$ ipython --no-banner

In [1]: import numpy as np

In [2]: np.set_printoptions(precision=1, suppress=True, linewidth=100)

In [3]: def rnd(a):
   ...:     return np.round(a, 1) + 0
   ...: 

In [4]: m1 = np.load("w.npy")

In [5]: m1
Out[5]: 
array([[-1,  0],
       [ 0,  0],
       [-9,  0],
       [-4, -2],
       [ 0,  0]])

In [6]: # column 0 is much longer than the rest

In [7]: W = np.array([[3, -8], [-9, 8]])

In [8]: coef = np.array([1, 1])

In [9]: hid = np.maximum(m1 @ W + coef, 0)

In [10]: hid
Out[10]: 
array([[ 0,  9],
       [ 1,  1],
       [ 0, 73],
       [ 7, 17],
       [ 1,  1]])

In [11]: (hid > 0).mean(axis=0)
Out[11]: array([0.6, 1. ])

In [12]: cent = np.array([[2, -2, -2], [0, -2, 0]])

In [13]: (hid @ cent).round(6).argmax(axis=1)
Out[13]: array([0, 0, 0, 0, 0])

In [14]: hid @ cent
Out[14]: 
array([[   0,  -18,    0],
       [   2,   -4,   -2],
       [   0, -146,    0],
       [  14,  -48,  -14],
       [   2,   -4,   -2]])

In [15]: np.linalg.matrix_rank(m1)
Out[15]: np.int64(2)

In [16]: rnd(np.linalg.svd(m1, compute_uv=False))
Out[16]: array([9.9, 1.8])

In [17]: print(np.abs(m1).max())
9

In [18]: m1.mean(axis=0)
Out[18]: array([-2.8, -0.4])

In [19]: print(m1.shape)
(5, 2)

In [20]: np.diff(m1, axis=0)
Out[20]: 
array([[ 1,  0],
       [-9,  0],
       [ 5, -2],
       [ 4,  2]])

In [21]: M = np.load("m.npy")

In [22]: M
Out[22]: 
array([[ -5,  -4,   4,  -2],
       [ -5,  45,   7,   5],
       [ -4,   9, -63,   6],
       [  0,  -9,  -8,   3]])

In [23]: M2 = np.linalg.inv(M)

In [24]: rnd(np.linalg.inv(M2))
Out[24]: 
array([[ -5.,  -4.,   4.,  -2.],
       [ -5.,  45.,   7.,   5.],
       [ -4.,   9., -63.,   6.],
       [  0.,  -9.,  -8.,   3.]])

In [25]: (np.abs(M2) > 1e-9).astype(int)
Out[25]: 
array([[1, 1, 1, 1],
       [1, 1, 1, 1],
       [1, 1, 1, 1],
       [1, 1, 1, 1]])

In [26]: rnd(np.linalg.det(M) * M2)
Out[26]: 
array([[-10107.,  -1518.,   -370.,  -3468.],
       [  -949.,    689.,    325.,  -2431.],
       [   315.,    525.,  -1050.,   1435.],
       [ -2007.,   3467.,  -1825.,  16402.]])

In [27]: rnd(np.linalg.det(M) * np.linalg.det(M2))
Out[27]: np.float64(1.0)

In [28]: F = np.loadtxt("case14.csv", delimiter=",")

In [29]: rnd(F)
Out[29]: 
array([[-0.9, -0.1,  0.3, -0.4],
       [ 0.5, -0.3,  0.6, -0.6],
       [-0.1, -0.9,  0. ,  0.4],
       [ 0. ,  0.3,  0.8,  0.6]])

In [30]: rnd(np.linalg.svd(F, compute_uv=False))
Out[30]: array([1., 1., 1., 1.])

In [31]: rnd(F.T @ F)
Out[31]: 
array([[1., 0., 0., 0.],
       [0., 1., 0., 0.],
       [0., 0., 1., 0.],
       [0., 0., 0., 1.]])

In [32]: blk = np.stack([F, 2 * F, F[::-1]])

In [33]: np.linalg.matrix_rank(blk.reshape(3, -1))
Out[33]: np.int64(2)

In [34]: rnd(np.linalg.norm(blk, axis=(1, 2)))
Out[34]: array([2., 4., 2.])

In [35]: M2 = np.linalg.inv(F)

In [36]: rnd(np.linalg.inv(M2))
Out[36]: 
array([[-0.9, -0.1,  0.3, -0.4],
       [ 0.5, -0.3,  0.6, -0.6],
       [-0.1, -0.9,  0. ,  0.4],
       [ 0. ,  0.3,  0.8,  0.6]])

In [37]: rnd(np.linalg.slogdet(F)[0])
Out[37]: np.float64(-1.0)

In [38]: rnd(np.linalg.cond(F))
Out[38]: np.float64(1.0)

In [39]: rnd(np.linalg.det(F) * M2)
Out[39]: 
array([[ 0.9, -0.5,  0.1,  0. ],
       [ 0.1,  0.3,  0.9, -0.3],
       [-0.3, -0.6,  0. , -0.8],
       [ 0.4,  0.6, -0.4, -0.6]])

In [40]: print(np.allclose(M2, F.T))
True

In [41]: rng = np.random.default_rng(303)

In [42]: idx = rng.permutation(4)

In [43]: M2 = F[:, idx] * rng.choice([-1, 1], 4)

In [44]: rnd(M2)
Out[44]: 
array([[ 0.4, -0.9, -0.3,  0.1],
       [ 0.6,  0.5, -0.6,  0.3],
       [-0.4, -0.1,  0. ,  0.9],
       [-0.6,  0. , -0.8, -0.3]])

In [45]: Uu, _, Vt = np.linalg.svd(F.T @ M2)

In [46]: print(idx)
[3 0 2 1]

In [47]: rnd(Uu @ Vt)
Out[47]: 
array([[ 0.,  1.,  0.,  0.],
       [ 0.,  0.,  0., -1.],
       [ 0.,  0., -1.,  0.],
       [-1.,  0.,  0.,  0.]])
